$ python3 -q
>>> import numpy as np
>>> np.set_printoptions(suppress=True, linewidth=120)
>>> u = np.array([8, -1, -5, -3]) + 0.5
>>> m1 = np.eye(4) - 2 * np.outer(u, u) / (u @ u)
>>> m1.round(1) + 0
array([[-0.5,  0.1,  0.8,  0.4],
       [ 0.1,  1. ,  0. ,  0. ],
       [ 0.8,  0. ,  0.6, -0.2],
       [ 0.4,  0. , -0.2,  0.9]])
>>> # symmetric
>>> rng = np.random.default_rng(42)
>>> B = m1 + rng.integers(-2, 3, (4, 1)) @ rng.integers(-2, 3, (1, 4))
>>> B.round(1) + 0
array([[-0.5, -3.9,  4.8, -1.6],
       [ 0.1,  3. , -2. ,  1. ],
       [ 0.8,  2. , -1.4,  0.8],
       [ 0.4,  0. , -0.2,  0.9]])
>>> np.round(np.linalg.svd(B - m1, compute_uv=False), 1) + 0
array([7.3, 0. , 0. , 0. ])
>>> np.linalg.matrix_rank(B - m1, tol=1e-8)
np.int64(1)
>>> B - m1
array([[ 0., -4.,  4., -2.],
       [ 0.,  2., -2.,  1.],
       [ 0.,  2., -2.,  1.],
       [ 0.,  0.,  0.,  0.]])
>>> B = np.linalg.inv(m1)
>>> B.round(1) + 0
array([[-0.5,  0.1,  0.8,  0.4],
       [ 0.1,  1. ,  0. ,  0. ],
       [ 0.8,  0. ,  0.6, -0.2],
       [ 0.4,  0. , -0.2,  0.9]])
>>> round(np.linalg.det(m1) * np.linalg.det(B), 1)
np.float64(1.0)
>>> print((np.abs(B) > 1e-9).astype(int))
[[1 1 1 1]
 [1 1 1 1]
 [1 1 1 1]
 [1 1 1 1]]
>>> np.round(np.linalg.slogdet(m1)[0], 1)
np.float64(-1.0)
>>> round(np.linalg.cond(m1), 1)
np.float64(1.0)
>>> ev, V = np.linalg.eigh(B)
>>> x0 = np.array([1, 2, 2, 3])
>>> np.round(x0 @ B @ x0, 1)
np.float64(16.4)
>>> np.round(V * np.maximum(ev, 0) @ V.T, 1) + 0
array([[ 0.3,  0. ,  0.4,  0.2],
       [ 0. ,  1. ,  0. ,  0. ],
       [ 0.4,  0. ,  0.8, -0.1],
       [ 0.2,  0. , -0.1,  0.9]])
